$ python -q
>>> import numpy as np
>>> from numpy import linalg as LA
>>> np.set_printoptions(precision=3, suppress=True, linewidth=120, floatmode="fixed")
>>> rnd = lambda a: np.round(a, 3) + 0
>>> X = np.array([[16.0, 0.8, -1.3],
...     [22.0, 1.3, 0.6],
...     [4.0, -0.4, -0.1],
...     [28.0, 0.4, -0.2],
...     [-10.0, 1.2, 0.4],
...     [10.0, 0.5, 1.3]])
>>> X
array([[ 16.000,   0.800,  -1.300],
       [ 22.000,   1.300,   0.600],
       [  4.000,  -0.400,  -0.100],
       [ 28.000,   0.400,  -0.200],
       [-10.000,   1.200,   0.400],
       [ 10.000,   0.500,   1.300]])
>>> # column 0 is much longer than the rest
>>> rnd(LA.norm(X, 1)), rnd(LA.norm(X, np.inf))
(np.float64(90.0), np.float64(28.6))
>>> rnd(LA.norm(X[0] - X[4]))
np.float64(26.059)
>>> rnd(LA.norm(X) ** 2 / LA.norm(X, 2) ** 2)
np.float64(1.004)
>>> rnd(LA.norm(X, axis=1))
array([16.073, 22.047,  4.021, 28.004, 10.080, 10.097])
>>> X[0] @ X[4]
np.float64(-159.56)
>>> rnd(LA.norm(X, axis=0))
array([41.713,  2.083,  1.987])
>>> rnd(LA.norm(X, "nuc"))
np.float64(45.473)
>>> rnd(LA.norm(X[0], 1)), rnd(LA.norm(X[0], np.inf))
(np.float64(18.1), np.float64(16.0))
>>> P = X @ LA.solve(X.T @ X, X.T)
>>> rnd(np.diag(P))
array([0.711, 0.502, 0.088, 0.480, 0.712, 0.506])
>>> rnd(P @ X[:, 0])
array([ 16.000,  22.000,   4.000,  28.000, -10.000,  10.000])
>>> rnd((np.eye(6) - P) @ X)
array([[0.000, 0.000, 0.000],
       [0.000, 0.000, 0.000],
       [0.000, 0.000, 0.000],
       [0.000, 0.000, 0.000],
       [0.000, 0.000, 0.000],
       [0.000, 0.000, 0.000]])
>>> np.allclose(P @ P, P)
True
>>> rnd(LA.eigvalsh(P))
array([0.000, 0.000, 0.000, 1.000, 1.000, 1.000])
>>> vec = np.array([2, 0, 3])
>>> rhs = X @ vec
>>> rnd(LA.pinv(X) @ X)
array([[1.000, 0.000, 0.000],
       [0.000, 1.000, 0.000],
       [0.000, 0.000, 1.000]])
>>> rhs
array([ 28.100,  45.800,   7.700,  55.400, -18.800,  23.900])
>>> rnd(LA.lstsq(X, rhs)[0])
array([2.000, 0.000, 3.000])
>>> rng = np.random.default_rng(80185)
>>> rhs = rhs + 0.3 * rng.normal(size=6)
>>> rnd(rhs)
array([ 28.059,  45.917,   7.546,  55.123, -18.735,  23.831])
>>> beta, *_ = LA.lstsq(X, rhs)
>>> rnd(X.T @ (rhs - X @ beta))
array([0.000, 0.000, 0.000])
>>> beta.round()
array([2.000, 0.000, 3.000])
>>> rnd(beta)
array([1.993, 0.095, 3.005])
>>> arr = np.loadtxt("w.csv", delimiter=",")
>>> arr
array([[-17.683,  -8.488,  -5.946, -20.287],
       [  5.649,  -6.900,  -2.402,  -7.242],
       [  2.344, -12.696,   4.688,   3.315],
       [-18.531,  -8.531,  -5.034, -20.524],
       [-17.390,  -7.307,  -5.458, -19.919],
       [-18.179,  -8.638,  -4.959, -19.577],
       [  6.658,  -6.165,  -3.985,  -6.614],
       [  1.290, -10.834,   3.921,   0.773],
       [  1.320, -11.754,   4.944,   1.255],
       [-18.417, -11.864,  -4.774, -20.417],
       [  6.585,  -6.669,  -3.338,  -6.491],
       [  2.285, -12.488,   3.903,   2.240],
       [  2.035, -12.141,   2.239,   3.312],
       [  0.576, -11.750,   3.496,   1.443],
       [-18.438,  -7.948,  -4.664, -19.141],
       [-17.462, -10.806,  -5.758, -19.950],
       [  0.445, -11.031,   3.084,   1.237],
       [  2.488, -13.157,   4.546,   1.316],
       [-19.673, -10.155,  -6.248, -19.834],
       [  5.276,  -6.050,  -2.279,  -5.859],
       [  2.191, -12.010,   5.419,   1.960],
       [  2.514, -13.509,   3.826,   1.445],
       [  2.393, -12.071,   3.064,   2.456],
       [  5.603,  -6.877,  -2.224,  -5.854],
       [  4.662,  -7.794,  -0.964,  -5.756],
       [  6.249,  -8.140,  -3.965,  -5.610]])
>>> P = arr @ LA.solve(arr.T @ arr, arr.T)
>>> rnd(np.trace(P))
np.float64(4.0)
>>> rnd(LA.eigvalsh(P))
array([0.000, 0.000, 0.000, 0.000, 0.000, 0.000, 0.000, 0.000, 0.000, 0.000, 0.000, 0.000, 0.000, 0.000, 0.000, 0.000,
       0.000, 0.000, 0.000, 0.000, 0.000, 0.000, 1.000, 1.000, 1.000, 1.000])
>>> other = np.c_[arr[:, :3] @ np.array([[2, 3, 2], [2, 3, 1], [-3, 0, -2]]), np.array([2, 0, -2, 2, 1, -3, 3, -2, 5, 1, -5, 1, 2, 4, 1, 5, 3, 4, 0, -1, -5, 0, -5, 4, 5, 1])]
>>> rnd(other)
array([[-34.504, -78.513, -31.962,   2.000],
       [  4.704,  -3.753,   9.202,   0.000],
       [-34.768, -31.056, -17.384,  -2.000],
       [-39.022, -81.186, -35.525,   2.000],
       [-33.020, -74.091, -31.171,   1.000],
       [-38.757, -80.451, -35.078,  -3.000],
       [ 12.941,   1.479,  15.121,   3.000],
       [-30.851, -28.632, -16.096,  -2.000],
       [-35.700, -31.302, -19.002,   5.000],
       [-46.240, -90.843, -39.150,   1.000],
       [  9.846,  -0.252,  13.177,  -5.000],
       [-32.115, -30.609, -15.724,   1.000],
       [-26.929, -30.318, -12.549,   2.000],
       [-32.836, -33.522, -17.590,   4.000],
       [-38.780, -79.158, -35.496,   1.000],
       [-39.262, -84.804, -34.214,   5.000],
       [-30.424, -31.758, -16.309,   3.000],
       [-34.976, -32.007, -17.273,   4.000],
       [-40.912, -89.484, -37.005,   0.000],
       [  5.289,  -2.322,   9.060,  -1.000],
       [-35.895, -29.457, -18.466,  -5.000],
       [-33.468, -32.985, -16.133,   0.000],
       [-28.548, -29.034, -13.413,  -5.000],
       [  4.124,  -3.822,   8.777,   4.000],
       [ -3.372,  -9.396,   3.458,   5.000],
       [  8.113,  -5.673,  12.288,   1.000]])
>>> rnd(LA.norm(LA.qr(arr)[0].T @ other, axis=0) ** 2 / ((other ** 2).sum(axis=0) + 1e-12))
array([1.000, 1.000, 1.000, 0.081])
>>> rnd(LA.lstsq(arr, other[:, 0])[0])
array([ 2.000,  2.000, -3.000,  0.000])
>>> LA.matrix_rank(other)
np.int64(4)
>>> labels = rng.permutation(4)
>>> other = arr[:, labels] * rng.choice([-1, 1], 4)
>>> other
array([[  5.946,  -8.488,  17.683, -20.287],
       [  2.402,  -6.900,  -5.649,  -7.242],
       [ -4.688, -12.696,  -2.344,   3.315],
       [  5.034,  -8.531,  18.531, -20.524],
       [  5.458,  -7.307,  17.390, -19.919],
       [  4.959,  -8.638,  18.179, -19.577],
       [  3.985,  -6.165,  -6.658,  -6.614],
       [ -3.921, -10.834,  -1.290,   0.773],
       [ -4.944, -11.754,  -1.320,   1.255],
       [  4.774, -11.864,  18.417, -20.417],
       [  3.338,  -6.669,  -6.585,  -6.491],
       [ -3.903, -12.488,  -2.285,   2.240],
       [ -2.239, -12.141,  -2.035,   3.312],
       [ -3.496, -11.750,  -0.576,   1.443],
       [  4.664,  -7.948,  18.438, -19.141],
       [  5.758, -10.806,  17.462, -19.950],
       [ -3.084, -11.031,  -0.445,   1.237],
       [ -4.546, -13.157,  -2.488,   1.316],
       [  6.248, -10.155,  19.673, -19.834],
       [  2.279,  -6.050,  -5.276,  -5.859],
       [ -5.419, -12.010,  -2.191,   1.960],
       [ -3.826, -13.509,  -2.514,   1.445],
       [ -3.064, -12.071,  -2.393,   2.456],
       [  2.224,  -6.877,  -5.603,  -5.854],
       [  0.964,  -7.794,  -4.662,  -5.756],
       [  3.965,  -8.140,  -6.249,  -5.610]])
>>> Uu, _, VT = LA.svd(arr.T @ other)
>>> rnd(Uu @ VT)
array([[ 0.000,  0.000, -1.000,  0.000],
       [ 0.000,  1.000,  0.000,  0.000],
       [-1.000,  0.000,  0.000,  0.000],
       [ 0.000,  0.000,  0.000,  1.000]])
>>> labels
array([2, 1, 0, 3])
>>> d = LA.norm(arr[:, None] - arr[None], axis=-1)
>>> LA.matrix_rank(d ** 2)
np.int64(6)
>>> Xc = arr - arr.mean(axis=0)
>>> Uu, sig, VT = LA.svd(Xc, full_matrices=False)
>>> np.abs(VT[0]).argmax()
np.int64(0)
>>> rnd(sig)
array([69.684, 24.428,  4.928,  3.841])
>>> (np.sign(Uu[:, 0]) == np.sign(Uu[0, 0])).astype(int)
array([1, 0, 0, 1, 1, 1, 0, 0, 0, 1, 0, 0, 0, 0, 1, 1, 0, 0, 1, 0, 0, 0, 0, 0, 0, 0])
>>> np.abs(Uu[:, 0]).argmax()
np.int64(18)
>>> LA.matrix_rank(Xc)
np.int64(4)
>>> rnd((sig ** 2).sum() ** 2 / (sig ** 4).sum())
np.float64(1.26)
>>> rnd(Xc.mean(axis=0))
array([0.000, 0.000, 0.000, 0.000])
>>> E = np.abs(np.array([[0, 0, 2, -2], [-1, 1, -2, -2], [-1, 0, 2, -1], [0, 0, 2, 1]])) + np.eye(4)
>>> E = E / E.sum(axis=1, keepdims=True)
>>> rnd(E)
array([[0.200, 0.000, 0.400, 0.400],
       [0.143, 0.286, 0.286, 0.286],
       [0.200, 0.000, 0.600, 0.200],
       [0.000, 0.000, 0.500, 0.500]])
>>> labels = rng.permutation(4)
>>> labels
array([0, 1, 2, 3])
>>> other = E[labels][:, labels]
>>> rnd(LA.det(other)), rnd(LA.det(E[labels]))
(np.float64(0.011), np.float64(0.011))
>>> np.allclose(other, E)
True
>>> Uu, sig, VT = LA.svd(E, full_matrices=False)
>>> rnd(np.abs(VT[0]))
array([0.219, 0.091, 0.770, 0.592])
>>> rnd(VT @ VT.T)
array([[1.000, 0.000, 0.000, 0.000],
       [0.000, 1.000, 0.000, 0.000],
       [0.000, 0.000, 1.000, 0.000],
       [0.000, 0.000, 0.000, 1.000]])
>>> rnd(Uu.T @ E @ VT.T)
array([[1.183, 0.000, 0.000, 0.000],
       [0.000, 0.285, 0.000, 0.000],
       [0.000, 0.000, 0.260, 0.000],
       [0.000, 0.000, 0.000, 0.131]])
>>> rnd(np.cumsum(sig ** 2) / np.sum(sig ** 2))
array([0.894, 0.946, 0.989, 1.000])
>>> rnd(np.sqrt((sig ** 2).sum())), rnd(LA.norm(E))
(np.float64(1.251), np.float64(1.251))
>>> Uu.shape, sig.shape, VT.shape
((4, 4), (4,), (4, 4))
>>> vec = np.array([0, 0, 0, 1])
>>> rhs = arr @ vec
>>> rnd(LA.solve(arr.T @ arr, arr.T @ rhs))
array([0.000, 0.000, 0.000, 1.000])
>>> rnd(LA.pinv(arr) @ arr)
array([[1.000, 0.000, 0.000, 0.000],
       [0.000, 1.000, 0.000, 0.000],
       [0.000, 0.000, 1.000, 0.000],
       [0.000, 0.000, 0.000, 1.000]])
>>> rhs
array([-20.287,  -7.242,   3.315, -20.524, -19.919, -19.577,  -6.614,   0.773,   1.255, -20.417,  -6.491,   2.240,
         3.312,   1.443, -19.141, -19.950,   1.237,   1.316, -19.834,  -5.859,   1.960,   1.445,   2.456,  -5.854,
        -5.756,  -5.610])
>>> rhs = rhs + 0.02 * rng.normal(size=26)
>>> rnd(rhs)
array([-20.267,  -7.242,   3.295, -20.534, -19.930, -19.560,  -6.593,   0.811,   1.272, -20.398,  -6.498,   2.245,
         3.305,   1.444, -19.171, -19.965,   1.231,   1.310, -19.813,  -5.871,   1.999,   1.455,   2.454,  -5.847,
        -5.750,  -5.605])
>>> beta, *_ = LA.lstsq(arr, rhs)
>>> rnd(LA.norm(rhs - arr @ beta))
np.float64(0.082)
>>> beta.round()
array([0.000, 0.000, 0.000, 1.000])
>>> rnd(beta)
array([0.001, 0.000, 0.003, 0.998])
>>> rnd(arr.T @ (rhs - arr @ beta))
array([0.000, 0.000, 0.000, 0.000])
>>> [round(float(LA.norm(LA.solve(arr.T @ arr + lam * np.eye(4), arr.T @ rhs))), 2) for lam in (0, 1, 10, 100)]
[1.0, 0.99, 0.92, 0.83]
>>> cent = np.array([[-4, -3, -2, 5], [3, -4, -4, 1], [-4, -3, 3, -3], [5, -3, -2, 0]])
>>> mat = (rng.random((35, 4)) < 0.25) @ cent
>>> mat
array([[  0,   0,   0,   0],
       [ -1,  -7,  -1,  -2],
       [ -3,  -9,  -1,   2],
       [  3,  -4,  -4,   1],
       [ -1,  -7,  -1,  -2],
       [  5,  -3,  -2,   0],
       [ -4,  -3,  -2,   5],
       [  0,   0,   0,   0],
       [ -4,  -3,   3,  -3],
       [  0,   0,   0,   0],
       [ -4,  -3,   3,  -3],
       [  0,   0,   0,   0],
       [  0,   0,   0,   0],
       [  5,  -3,  -2,   0],
       [  0,   0,   0,   0],
       [  5,  -3,  -2,   0],
       [ -4,  -3,  -2,   5],
       [ -4,  -3,   3,  -3],
       [  3,  -4,  -4,   1],
       [  3,  -4,  -4,   1],
       [ -4,  -3,   3,  -3],
       [  0,   0,   0,   0],
       [ -4,  -3,  -2,   5],
       [ -4,  -3,  -2,   5],
       [  0,   0,   0,   0],
       [ -4,  -3,  -2,   5],
       [  0,   0,   0,   0],
       [  0,   0,   0,   0],
       [  0,   0,   0,   0],
       [  5,  -3,  -2,   0],
       [  5,  -3,  -2,   0],
       [ -4,  -3,   3,  -3],
       [  5,  -3,  -2,   0],
       [  0, -13,  -5,   3],
       [  3,  -4,  -4,   1]])
>>> # row 4 repeats row 1
>>> C2 = mat.T @ mat
>>> rnd(LA.eigvalsh(C2)[::-1])
array([654.899, 406.215, 219.956,   7.930])
>>> rnd(LA.svd(mat, compute_uv=False) ** 2)
array([654.899, 406.215, 219.956,   7.930])
